>>> import numpy as np
>>> from numpy import linalg as LA
>>> np.set_printoptions(precision=2, suppress=True, linewidth=160)
>>> m1 = np.loadtxt("a.csv", delimiter=",")
>>> print(m1)
[[0.5 0.5 0. ]
 [0.  0.5 0.5]
 [0.  0.  1. ]]
>>> # triangular
>>> print(m1.sum(axis=1))
[1. 1. 1.]
>>> pr = np.eye(3)[2]
>>> for _ in range(3):
...     pr = pr @ m1
...     print(pr.round(2))
... 
[0. 0. 1.]
[0. 0. 1.]
[0. 0. 1.]
>>> other = np.array([[-8, 9], [6, 9]])
>>> W2 = np.kron(other, m1)
>>> print(LA.matrix_rank(W2))
6
>>> print(round(float(LA.norm(W2, 2)), 2), np.round(LA.norm(other, 2) * LA.norm(m1, 2), 2))
14.9 14.9
>>> f = np.array([-1, -1, -1])
>>> print(np.polyval(f, m1[0]))
[-1.75 -1.75 -1.  ]
>>> print(np.array([np.convolve(row, f, "same") for row in m1]))
[[-1.  -1.  -0.5]
 [-0.5 -1.  -1. ]
 [ 0.  -1.  -1. ]]
>>> print(np.correlate(m1[0], m1[1], "full"))
[0.25 0.5  0.25 0.   0.  ]
>>> O, V = LA.qr(m1[:, :1])[0], LA.qr(m1[:, 1:])[0]
>>> sig = LA.svd(O.T @ V, compute_uv=False)
>>> print(round(float(LA.norm(O @ O.T - V @ V.T, 2)), 2))
1.0
>>> other = m1 / LA.norm(m1, axis=1, keepdims=True)
>>> gram = other @ other.T
>>> print(gram)
[[1.   0.5  0.  ]
 [0.5  1.   0.71]
 [0.   0.71 1.  ]]
>>> print(round(float(np.degrees(np.arccos(np.clip(gram[1, 2], -1, 1)))), 2))
45.0
